$ ipython --no-banner

In [1]: import numpy as np

In [2]: from numpy import linalg as LA

In [3]: np.set_printoptions(precision=2, suppress=True, linewidth=100, floatmode="fixed")

In [4]: def rd(a):
   ...:     return np.round(a, 2) + 0
   ...: 

In [5]: out = np.array([[1, 2], [2, 0], [2, -3]])

In [6]: K = np.kron(np.eye(3, dtype=int), out)

In [7]: print(K)
[[ 1  2  0  0  0  0]
 [ 2  0  0  0  0  0]
 [ 2 -3  0  0  0  0]
 [ 0  0  1  2  0  0]
 [ 0  0  2  0  0  0]
 [ 0  0  2 -3  0  0]
 [ 0  0  0  0  1  2]
 [ 0  0  0  0  2  0]
 [ 0  0  0  0  2 -3]]

In [8]: out = np.c_[K[:, :5] @ np.array([[0, 2, 1, 0, 2],
   ...:     [2, 2, 0, 1, 2],
   ...:     [0, 1, 0, 0, 0],
   ...:     [2, 0, 0, 1, 2],
   ...:     [1, 2, 0, 1, 0]]), np.array([6, 8, 5, 9, 0, 0, 8, 4, 4])]

In [9]: print(out)
[[ 4  6  1  2  6  6]
 [ 0  4  2  0  4  8]
 [-6 -2  2 -3 -2  5]
 [ 4  1  0  2  4  9]
 [ 0  2  0  0  0  0]
 [-6  2  0 -3 -6  0]
 [ 1  2  0  1  0  8]
 [ 2  4  0  2  0  4]
 [ 2  4  0  2  0  4]]

In [10]: print(LA.matrix_rank(out))
5

In [11]: print(LA.matrix_rank(np.c_[K, out]))
7

In [12]: print(np.abs(np.diag(LA.qr(out)[1])) > 1e-9)
[ True  True  True  True False  True]

In [13]: print(rd(np.trace(LA.pinv(out) @ out)))
5.0

In [14]: print(np.unique(out.round(6), axis=0).shape)
(8, 6)

In [15]: print(rd(out @ LA.pinv(out) @ out))
[[ 4.00  6.00  1.00  2.00  6.00  6.00]
 [ 0.00  4.00  2.00  0.00  4.00  8.00]
 [-6.00 -2.00  2.00 -3.00 -2.00  5.00]
 [ 4.00  1.00  0.00  2.00  4.00  9.00]
 [ 0.00  2.00  0.00  0.00  0.00  0.00]
 [-6.00  2.00  0.00 -3.00 -6.00  0.00]
 [ 1.00  2.00  0.00  1.00  0.00  8.00]
 [ 2.00  4.00  0.00  2.00  0.00  4.00]
 [ 2.00  4.00  0.00  2.00  0.00  4.00]]

In [16]: vec = np.array([-4, -1, 9, 6, 9, -3])

In [17]: y = K @ vec

In [18]: print(rd(LA.pinv(K) @ K))
[[1.00 0.00 0.00 0.00 0.00 0.00]
 [0.00 1.00 0.00 0.00 0.00 0.00]
 [0.00 0.00 1.00 0.00 0.00 0.00]
 [0.00 0.00 0.00 1.00 0.00 0.00]
 [0.00 0.00 0.00 0.00 1.00 0.00]
 [0.00 0.00 0.00 0.00 0.00 1.00]]

In [19]: print(y)
[-6 -8 -5 21 18  0  3 18 27]

In [20]: rng = np.random.default_rng(117)

In [21]: y = y + 0.05 * rng.normal(size=9)

In [22]: print(rd(y))
[-6.00 -7.95 -5.07 21.08 17.99 -0.03  3.03 18.02 26.96]

In [23]: b, *_ = LA.lstsq(K, y)

In [24]: print([round(float(LA.norm(LA.solve(K.T @ K + lam * np.eye(6), K.T @ y))), 2) for lam in (0, 1, 10, 100)])
[14.98, 13.26, 6.83, 1.27]

In [25]: print(rd(b))
[-4.00 -0.98  9.01  6.02  9.01 -2.98]

In [26]: P = K @ LA.solve(K.T @ K, K.T)

In [27]: print(rd(P @ K[:, 1]))
[ 2.00  0.00 -3.00  0.00  0.00  0.00  0.00  0.00  0.00]

In [28]: print(np.allclose(P @ P, P))
True

In [29]: J = np.array([[0.0, 1.0, 1.0, 1.0, 1.0],
    ...:     [1.0, 0.0, 1.0, 1.0, 1.0],
    ...:     [1.0, 1.0, 0.0, 1.0, 1.0],
    ...:     [1.0, 1.0, 1.0, 0.0, 1.0],
    ...:     [1.0, 1.0, 1.0, 1.0, 0.0]])

In [30]: # symmetric, so the eigenvalues are real

In [31]: U, s, Vt = LA.svd(J, full_matrices=False)

In [32]: print(np.allclose(U * s @ Vt, J))
True

In [33]: print(np.cumsum(s ** 2) / np.sum(s ** 2))
[0.80 0.85 0.90 0.95 1.00]

In [34]: print((s > 1e-8).sum())
5

In [35]: print(rd(np.abs(Vt[0])))
[0.45 0.45 0.45 0.45 0.45]

In [36]: print(rd(Vt @ Vt.T))
[[1.00 0.00 0.00 0.00 0.00]
 [0.00 1.00 0.00 0.00 0.00]
 [0.00 0.00 1.00 0.00 0.00]
 [0.00 0.00 0.00 1.00 0.00]
 [0.00 0.00 0.00 0.00 1.00]]

In [37]: print(rd(np.sqrt((s ** 2).sum())), rd(LA.norm(J)))
4.47 4.47

In [38]: print(rd(s / s[0]))
[1.00 0.25 0.25 0.25 0.25]

In [39]: print(rd(U.T @ U))
[[1.00 0.00 0.00 0.00 0.00]
 [0.00 1.00 0.00 0.00 0.00]
 [0.00 0.00 1.00 0.00 0.00]
 [0.00 0.00 0.00 1.00 0.00]
 [0.00 0.00 0.00 0.00 1.00]]

In [40]: w, V = LA.eigh(J)

In [41]: print(np.abs(V[:, -1]).round(6).argmax())
0

In [42]: print(rd(np.abs(V[:, -1])))
[0.45 0.45 0.45 0.45 0.45]

In [43]: print(np.unique(w.round(6) + 0, return_counts=True)[1])
[4 1]

In [44]: X = np.loadtxt("out5.csv", delimiter=",")

In [45]: print(X)
[[-0.66 30.43 31.16 10.12]
 [ 0.25 29.85 30.12 10.41]
 [-0.30 30.50 27.74 11.56]
 [ 1.17 32.47 30.25  9.24]
 [ 0.48 30.39 31.02  9.01]
 [-0.20 30.33 29.18 10.46]
 [-1.21 30.59 29.49  8.91]
 [ 0.89 31.08 29.10  8.59]
 [ 1.14 29.95 31.28 10.34]
 [ 0.32 30.47 29.16 11.47]
 [ 1.38 29.44 32.24  8.20]
 [ 0.54 30.46 30.24  8.14]
 [-0.92 29.03 32.94 10.24]
 [-1.71 32.22 31.57 10.65]
 [-2.33 30.97 30.70  9.85]
 [-0.21 29.35 30.18  9.02]
 [ 0.41 30.26 29.68 11.86]
 [-0.04 32.29 29.16  9.89]
 [-0.90 30.20 30.39 11.19]
 [-0.21 30.03 30.38  9.60]
 [ 2.58 28.69 29.79 10.01]
 [-0.31 30.85 30.57 10.93]
 [ 1.30 29.30 30.01 11.44]
 [-0.67 29.98 31.98  9.59]
 [-0.34 29.33 30.37 10.61]
 [ 1.05 29.42 29.42 12.47]
 [ 2.92 29.48 31.30 10.42]
 [ 0.53 30.30 29.43  9.53]]

In [46]: vec = np.array([0, 0, 0, 2])

In [47]: print((X @ vec).argmax())
25

In [48]: print(LA.norm(X @ vec) <= LA.norm(X, 2) * LA.norm(vec) + 1e-9)
True

In [49]: A = np.load("test13.npy")

In [50]: print(rd(A))
[[ 0.62 -0.06 -0.20 -0.27 -0.27 -0.22]
 [-0.06  0.99 -0.03 -0.04 -0.04 -0.03]
 [-0.20 -0.03  0.90 -0.14 -0.14 -0.11]
 [-0.27 -0.04 -0.14  0.82 -0.19 -0.15]
 [-0.27 -0.04 -0.14 -0.19  0.81 -0.16]
 [-0.22 -0.03 -0.11 -0.15 -0.16  0.87]]

In [51]: # rank 5

In [52]: idx = rng.permutation(6)

In [53]: print(idx)
[0 4 1 2 3 5]

In [54]: out = A[idx][:, idx]

In [55]: print(rd(np.diag(out)))
[0.62 0.81 0.99 0.90 0.82 0.87]

In [56]: print(rd(LA.det(out)), rd(LA.det(A[idx])))
0.0 0.0
